>>> import numpy as np
>>> import numpy.linalg as la
>>> np.set_printoptions(suppress=True, linewidth=140)
>>> tidy = lambda a: np.round(a, 2) + 0
>>> m1 = np.load("arr.npy")
>>> m1
array([[5., 1., 1., 1., 1.],
       [1., 5., 1., 1., 1.],
       [1., 1., 5., 1., 1.],
       [1., 1., 1., 5., 1.],
       [1., 1., 1., 1., 5.]])
>>> # symmetric, so the eigenvalues are real
>>> q, V = la.qr(m1[:, :1])[0], la.qr(m1[:, 1:])[0]
>>> sigma = la.svd(q.T @ V, compute_uv=False)
>>> tidy(np.degrees(np.arccos(sigma.clip(0, 1))))
array([54.16])
>>> tidy(sigma)
array([0.59])
>>> (sigma > 0.9).sum()
np.int64(0)
>>> data = np.load("run3.npy")
>>> tidy(data)
array([[ 30.45, -38.33, -39.14, -25.46],
       [ 28.81, -36.64, -37.03, -24.49],
       [ 20.67, -28.16, -26.62, -19.54],
       [  9.12, -15.57, -11.94, -11.77],
       [  3.48,  -8.9 ,  -4.86,  -7.33],
       [  1.14,  -5.84,  -1.92,  -5.16],
       [ -1.72,   0.17,   1.76,  -0.17],
       [ -1.57,   0.27,   1.61,  -0.03],
       [ -0.15,   0.06,   0.15,   0.04],
       [  0.22,  -0.1 ,  -0.22,  -0.07],
       [  0.39,  -0.18,  -0.39,  -0.13],
       [  3.49,  -2.19,  -3.11,  -2.21],
       [  4.67,  -3.19,  -3.82,  -3.66],
       [  4.77,  -3.29,  -3.86,  -3.82],
       [  5.59,  -4.18,  -3.94,  -5.54],
       [  5.73,  -4.37,  -3.86,  -6.  ],
       [  4.84,  -5.24,   1.3 , -12.3 ]])
>>> # null space of dimension 1
>>> Uu, sigma, Vt = la.svd(data)
>>> np.argmax(sigma[:-1] / (sigma[1:] + 1e-6)) + 1
np.int64(3)
>>> A2 = Uu[:, :3] @ np.diag(sigma[:3]) @ Vt[:3]
>>> tidy(la.norm(data - A2) / la.norm(data))
np.float64(0.0)
>>> la.matrix_rank(data, rtol=0.05)
np.int64(3)
>>> tidy(np.abs(data - A2).max())
np.float64(0.0)
>>> tidy(A2)
array([[ 30.45, -38.33, -39.14, -25.46],
       [ 28.81, -36.64, -37.03, -24.49],
       [ 20.67, -28.16, -26.62, -19.54],
       [  9.12, -15.57, -11.94, -11.77],
       [  3.48,  -8.9 ,  -4.86,  -7.33],
       [  1.14,  -5.84,  -1.92,  -5.16],
       [ -1.72,   0.17,   1.76,  -0.17],
       [ -1.57,   0.27,   1.61,  -0.03],
       [ -0.15,   0.06,   0.15,   0.04],
       [  0.22,  -0.1 ,  -0.22,  -0.07],
       [  0.39,  -0.18,  -0.39,  -0.13],
       [  3.49,  -2.19,  -3.11,  -2.21],
       [  4.67,  -3.19,  -3.82,  -3.66],
       [  4.77,  -3.29,  -3.86,  -3.82],
       [  5.59,  -4.18,  -3.94,  -5.54],
       [  5.73,  -4.37,  -3.86,  -6.  ],
       [  4.84,  -5.24,   1.3 , -12.3 ]])
>>> K = np.loadtxt("x.csv", delimiter=",")
>>> K
array([[12.,  8., 10., 12.],
       [ 8., 16., 16.,  8.],
       [10., 16., 17., 11.],
       [12.,  8., 11., 15.]])
>>> # symmetric
>>> rng = np.random.default_rng(78)
>>> lab = rng.permutation(5)
>>> lab
array([2, 0, 4, 1, 3])
>>> A2 = m1[lab][:, lab]
>>> np.diag(A2)
array([5., 5., 5., 5., 5.])
>>> tidy(la.det(A2)), tidy(la.det(m1[lab]))
(np.float64(2304.0), np.float64(2304.0))
>>> np.trace(A2)
np.float64(25.0)
>>> np.allclose(A2, m1)
True
>>> tidy(np.sort(np.abs(la.eigvals(A2))))
array([4., 4., 4., 4., 9.])
>>> Uu, sigma, Vt = la.svd(K)
>>> np.argmax(sigma[:-1] / (sigma[1:] + 1e-6)) + 1
np.int64(3)
>>> tidy(sigma)
array([47.95, 10.52,  1.44,  0.09])
>>> A2 = Uu[:, :3] @ np.diag(sigma[:3]) @ Vt[:3]
>>> la.matrix_rank(A2)
np.int64(3)
>>> P = np.triu(np.array([[-2, -3, -1, 2], [1, 1, 2, 3], [-2, 0, -2, 3], [-2, 3, -1, 1]]), 1) + np.eye(4)
>>> A2 = P @ K @ la.inv(P)
>>> np.trace(A2), np.trace(K)
(np.float64(60.0), np.float64(60.0))
>>> P @ K - K @ P
array([[-10., -12., -47., -83.],
       [ 56.,  80.,  43., -45.],
       [ 36.,  54.,  11., -74.],
       [  0.,  36.,  -4., -81.]])
>>> A2
array([[   2.,  -34.,   37.,   -6.],
       [  64.,  264., -381.,  298.],
       [  46.,  178., -260.,  210.],
       [  12.,   44.,  -65.,   54.]])
>>> la.matrix_rank(A2)
np.int64(4)
>>> w, V = la.eigh(K)
>>> tidy(w)
array([ 0.09,  1.44, 10.52, 47.95])
>>> tidy(la.eigvalsh(K @ K))
array([   0.01,    2.09,  110.61, 2299.3 ])
>>> (w > 1e-8).sum(), (w < -1e-8).sum()
(np.int64(4), np.int64(0))
>>> tidy(la.eigvalsh(K + -1 * np.eye(4)))
array([-0.91,  0.44,  9.52, 46.95])
>>> tidy(w.sum()), np.trace(K)
(np.float64(60.0), np.float64(60.0))
>>> tidy(V.T @ V)
array([[1., 0., 0., 0.],
       [0., 1., 0., 0.],
       [0., 0., 1., 0.],
       [0., 0., 0., 1.]])
>>> np.abs(V[:, -1]).round(6).argmax()
np.int64(2)
>>> tidy(la.eigvals(K))
array([47.95, 10.52,  1.44,  0.09])
>>> tidy(la.det(2 * K)), tidy(la.det(K))
(np.float64(1024.0), np.float64(64.0))
>>> tidy(la.det(K[::-1]))
np.float64(64.0)
>>> tidy(la.det(K.T))
np.float64(64.0)
>>> tidy(np.poly(K))
array([   1.,  -60.,  594., -780.,   64.])
>>> tidy(la.eigvals(K).sum().real)
np.float64(60.0)
>>> X = np.loadtxt("a.csv", delimiter=",")
>>> tidy(X)
array([[0.1 , 0.16, 0.16, 0.1 , 0.16],
       [0.16, 0.27, 0.27, 0.16, 0.27],
       [0.16, 0.27, 0.27, 0.16, 0.27],
       [0.1 , 0.16, 0.16, 0.1 , 0.16],
       [0.16, 0.27, 0.27, 0.16, 0.27]])
>>> # null space of dimension 4
>>> Uu, sigma, Vt = la.svd(X)
>>> V = Vt[:(sigma > 1e-8).sum()]
>>> x0 = X[1] + 5 * X[4] + rng.integers(2) * np.eye(5)[4]
>>> tidy(x0)
array([0.97, 1.61, 1.61, 0.97, 1.61])
>>> tidy(la.norm(x0 - V.T @ V @ x0))
np.float64(0.0)
>>> Uu, sigma, Vt = la.svd(X, full_matrices=False)
>>> np.abs(Uu[:, 0]).round(6).argmax()
np.int64(1)
>>> tidy(np.abs(Vt[0]))
array([0.31, 0.52, 0.52, 0.31, 0.52])
>>> np.cumsum(sigma ** 2) / np.sum(sigma ** 2)
array([1., 1., 1., 1., 1.])
>>> w, V = la.eigh(X)
>>> x0 = np.array([1, 0, 0, 1, 3])
>>> (np.sign(V[:, -1].round(6)) == np.sign(V[0, -1].round(6))).astype(int)
array([1, 1, 1, 1, 1])
>>> tidy(np.abs(X).sum(axis=1).max()), tidy(np.abs(w).max())
(np.float64(1.13), np.float64(1.0))
>>> tidy(V * np.maximum(w, 0) @ V.T)
array([[0.1 , 0.16, 0.16, 0.1 , 0.16],
       [0.16, 0.27, 0.27, 0.16, 0.27],
       [0.16, 0.27, 0.27, 0.16, 0.27],
       [0.1 , 0.16, 0.16, 0.1 , 0.16],
       [0.16, 0.27, 0.27, 0.16, 0.27]])
>>> tidy(x0 @ X @ x0 / (x0 @ x0)), tidy(w[0]), tidy(w[-1])
(np.float64(0.43), np.float64(0.0), np.float64(1.0))
>>> tidy(la.eigvalsh(X[1:, 1:]))
array([0. , 0. , 0. , 0.9])
>>> rank = la.matrix_rank(X)
>>> rank
np.int64(1)
>>> null = la.svd(X)[2][rank:].T
>>> [int(la.matrix_rank(X[:i])) for i in range(1, len(X) + 1)]
[1, 1, 1, 1, 1]
>>> la.matrix_rank(X.T @ X), la.matrix_rank(X @ X.T)
(np.int64(1), np.int64(1))
>>> [int(la.matrix_rank(np.delete(X, i, axis=0))) for i in range(5)]
[1, 1, 1, 1, 1]
>>> tidy(X @ null)
array([[0., 0., 0., 0.],
       [0., 0., 0., 0.],
       [0., 0., 0., 0.],
       [0., 0., 0., 0.],
       [0., 0., 0., 0.]])
>>> np.allclose(X @ null, 0)
True
>>> [int(la.matrix_rank(X[:, :j + 1])) for j in range(5)]
[1, 1, 1, 1, 1]
>>> Uu, sigma, Vt = la.svd(X)
>>> np.argmax(sigma[:-1] / (sigma[1:] + 1e-6)) + 1
np.int64(1)
>>> tidy(sigma)
array([1., 0., 0., 0., 0.])
>>> A2 = Uu[:, :1] @ np.diag(sigma[:1]) @ Vt[:1]
>>> tidy(A2)
array([[0.1 , 0.16, 0.16, 0.1 , 0.16],
       [0.16, 0.27, 0.27, 0.16, 0.27],
       [0.16, 0.27, 0.27, 0.16, 0.27],
       [0.1 , 0.16, 0.16, 0.1 , 0.16],
       [0.16, 0.27, 0.27, 0.16, 0.27]])
>>> tidy(la.norm(X - A2) / la.norm(X))
np.float64(0.0)
>>> tidy(la.norm(X - A2, 2)), tidy(sigma[1])
(np.float64(0.0), np.float64(0.0))
>>> tidy(np.abs(X - A2).max())
np.float64(0.0)
>>> F = np.load("sample4.npy")
>>> F
array([[0, 0, 1, 1, 1],
       [0, 0, 0, 0, 0],
       [1, 0, 0, 1, 1],
       [1, 0, 1, 0, 0],
       [1, 0, 1, 0, 0]])
>>> # 2 blocks once reordered
>>> tidy(np.poly(F))
array([ 1.,  0., -5., -4.,  0.,  0.])
>>> tidy(la.det(F.T))
np.float64(0.0)
>>> tidy(la.eigvals(F).sum().real)
np.float64(0.0)
>>> tidy(la.eigvals(F))
array([ 2.56, -1.  , -1.56,  0.  ,  0.  ])
>>> np.einsum("ii->", F)
np.int64(0)
>>> [round(float(x), 2) for x in la.svd(F, compute_uv=False)[:3]]
[2.56, 1.56, 1.0]
>>> np.argsort(-la.norm(F, axis=0).round(6), kind="stable")[:3]
array([0, 2, 3])
>>> la.matrix_rank(F, rtol=0.1)
np.int64(3)
>>> w, V = la.eigh(F)
>>> x0 = np.array([0, 3, -2, 2, 2])
>>> tidy(V * np.abs(w) @ V.T)
array([[1.59, 0.  , 0.59, 0.24, 0.24],
       [0.  , 0.  , 0.  , 0.  , 0.  ],
       [0.59, 0.  , 1.59, 0.24, 0.24],
       [0.24, 0.  , 0.24, 0.97, 0.97],
       [0.24, 0.  , 0.24, 0.97, 0.97]])
>>> tidy(V * np.maximum(w, 0) @ V.T)
array([[0.8 , 0.  , 0.8 , 0.62, 0.62],
       [0.  , 0.  , 0.  , 0.  , 0.  ],
       [0.8 , 0.  , 0.8 , 0.62, 0.62],
       [0.62, 0.  , 0.62, 0.49, 0.49],
       [0.62, 0.  , 0.62, 0.49, 0.49]])
>>> np.abs(F).sum(axis=1).max(), tidy(np.abs(w).max())
(np.int64(3), np.float64(2.56))
>>> (np.sign(V[:, -1].round(6)) == np.sign(V[0, -1].round(6))).astype(int)
array([1, 0, 1, 1, 1])
>>> x0 @ F @ x0
np.int64(-16)
